% python3 -q
>>> import numpy as np
>>> np.set_printoptions(suppress=True, linewidth=100)
>>> F = np.load("a.npy")
>>> F
array([[ 0, -1, -2,  1],
       [ 0,  0, -2,  2],
       [ 0,  0,  0, -1],
       [ 0,  0,  0,  0]])
>>> # triangular, det is the product of the diagonal
>>> F.reshape(-1, 2)
array([[ 0, -1],
       [-2,  1],
       [ 0,  0],
       [-2,  2],
       [ 0,  0],
       [ 0, -1],
       [ 0,  0],
       [ 0,  0]])
>>> F.reshape(2, -1)
array([[ 0, -1, -2,  1,  0,  0, -2,  2],
       [ 0,  0,  0, -1,  0,  0,  0,  0]])
>>> T = F.reshape(4, 2, -1)
>>> T[:, 0]
array([[ 0, -1],
       [ 0,  0],
       [ 0,  0],
       [ 0,  0]])
>>> print(np.einsum("ihd,jhd->hij", T, T).shape)
(2, 4, 4)
>>> T.transpose(1, 0, 2)
array([[[ 0, -1],
        [ 0,  0],
        [ 0,  0],
        [ 0,  0]],

       [[-2,  1],
        [-2,  2],
        [ 0, -1],
        [ 0,  0]]])
>>> M = np.diag(5 * np.array([1, 0, 6])) + np.array([[4, 6, 0], [2, 7, 0], [3, 2, 1]])
>>> M
array([[ 9,  6,  0],
       [ 2,  7,  0],
       [ 3,  2, 31]])
>>> # column 2 dominates
>>> w, vecs = np.linalg.eig(M)
>>> w.round(2)
array([31.  ,  4.39, 11.61])
>>> np.round(np.sort(np.linalg.eigvals(np.linalg.inv(M))), 2)
array([0.03, 0.09, 0.23])
>>> np.round(np.sort(np.linalg.eigvals(M.T)), 2)
array([ 4.39, 11.61, 31.  ])
>>> rng = np.random.default_rng(8674)
>>> out = M + rng.integers(-2, 3, (3, 2)) @ rng.integers(-2, 3, (2, 3))
>>> out
array([[ 5,  8, -6],
       [ 6,  5,  0],
       [ 5,  1, 36]])
>>> np.abs(out - M).sum(axis=1)
array([12,  6,  8])
>>> np.round(np.linalg.svd(out - M, compute_uv=False), 2) + 0
array([9.58, 3.76, 0.  ])
>>> out - M
array([[-4,  2, -6],
       [ 4, -2,  0],
       [ 2, -1,  5]])
>>> theta = np.radians(15)
>>> R = np.eye(3)
>>> R[0, 0] = R[2, 2] = np.cos(theta)
>>> R[0, 2], R[2, 0] = -np.sin(theta), np.sin(theta)
>>> R.round(2)
array([[ 0.97,  0.  , -0.26],
       [ 0.  ,  1.  ,  0.  ],
       [ 0.26,  0.  ,  0.97]])
>>> out = M @ R.T
>>> np.round(np.linalg.svd(M, compute_uv=False), 2), np.round(np.linalg.svd(out, compute_uv=False), 2)
(array([31.25, 12.28,  4.12]), array([31.25, 12.28,  4.12]))
>>> print(round(np.linalg.det(R), 2), round(np.trace(R), 2))
1.0 2.93
>>> E = np.loadtxt("mat.csv", delimiter=",")
>>> print(E)
[[ -7.   9.   1.   2.]
 [-16.   2.   8.   6.]
 [-16. -11.  12.   7.]]
>>> # rows and columns are dependent
>>> Uu, s, Vt = np.linalg.svd(E)
>>> s.round(2) + 0
array([29.53, 13.9 ,  0.  ])
>>> out = Uu[:, :2] @ np.diag(s[:2]) @ Vt[:2]
>>> np.round(np.linalg.norm(E - out, 2), 2), round(s[2], 2)
(np.float64(0.0), np.float64(0.0))
>>> np.round(np.abs(E - out).max(), 2)
np.float64(0.0)
>>> np.round(np.linalg.norm(E - out) / np.linalg.norm(E), 2)
np.float64(0.0)
>>> r0, r1 = E[2], E[1]
>>> r0 @ r0
np.float64(570.0)
>>> r0 @ r1
np.float64(372.0)
>>> pr = (r0 @ r1) / (r0 @ r0) * r0
>>> np.linalg.matrix_rank(np.outer(r0, r1))
np.int64(1)
>>> pr.round(2)
array([-10.44,  -7.18,   7.83,   4.57])
>>> print(np.round(r1 - pr, 2))
[-5.56  9.18  0.17  1.43]
>>> round((r1 - pr) @ r0, 2)
np.float64(-0.0)
>>> np.outer(r0, r1)
array([[ 256.,  -32., -128.,  -96.],
       [ 176.,  -22.,  -88.,  -66.],
       [-192.,   24.,   96.,   72.],
       [-112.,   14.,   56.,   42.]])
>>> np.round(np.linalg.norm(r0 + r1) ** 2 + np.linalg.norm(r0 - r1) ** 2, 2)
np.float64(1860.0)
